>>> import numpy as np
>>> import numpy.linalg as la
>>> np.set_printoptions(precision=3, suppress=True, linewidth=200, floatmode="fixed")
>>> tidy = lambda a: np.round(a, 3) + 0
>>> B = np.array([[1, 9],
...     [5, 1],
...     [2, 2],
...     [5, 8],
...     [6, 4],
...     [5, 6],
...     [2, 6],
...     [2, 0],
...     [0, 9]])
>>> Z = np.array([[3, -3, 9, 9, 4, 7, 5, -4], [-8, 5, -2, -7, 7, -2, -3, -5]])
>>> rng = np.random.default_rng(65078)
>>> mat = B @ Z + 0.1 * rng.normal(size=(9, 8))
>>> tidy(mat)
array([[-69.146,  41.964,  -8.883, -53.876,  66.886, -11.055, -21.997, -48.805],
       [  7.008, -10.057,  43.319,  37.991,  27.072,  32.921,  22.182, -24.865],
       [-10.139,   3.878,  14.024,   3.946,  22.004,  10.025,   4.116, -17.989],
       [-48.890,  24.733,  28.907, -11.156,  75.972,  19.002,   1.145, -60.006],
       [-14.043,   2.023,  45.864,  25.945,  51.953,  34.045,  17.939, -44.095],
       [-33.048,  15.042,  32.965,   2.978,  61.978,  23.039,   7.000, -49.874],
       [-42.039,  23.995,   6.044, -23.989,  50.127,   1.918,  -8.042, -38.010],
       [  5.883,  -5.923,  17.820,  17.971,   7.844,  13.940,  10.081,  -8.101],
       [-71.955,  45.017, -18.075, -62.946,  63.017, -18.014, -27.193, -45.095]])
>>> cov = mat.T @ mat
>>> tidy(la.eigvalsh(cov)[::-1])
array([61818.317, 21616.671,     0.232,     0.132,     0.090,     0.027,     0.008,     0.004])
>>> tidy(la.svd(mat, compute_uv=False) ** 2)
array([61818.317, 21616.671,     0.232,     0.132,     0.090,     0.027,     0.008,     0.004])
>>> tidy(np.diag(cov))
array([15592.212,  5356.681,  6858.735, 10028.680, 24548.198,  3879.946,  2270.743, 14900.286])
>>> la.matrix_rank(cov)
np.int64(8)
>>> (mat @ mat.T).shape
(9, 9)
>>> np.allclose(cov, cov.T)
True
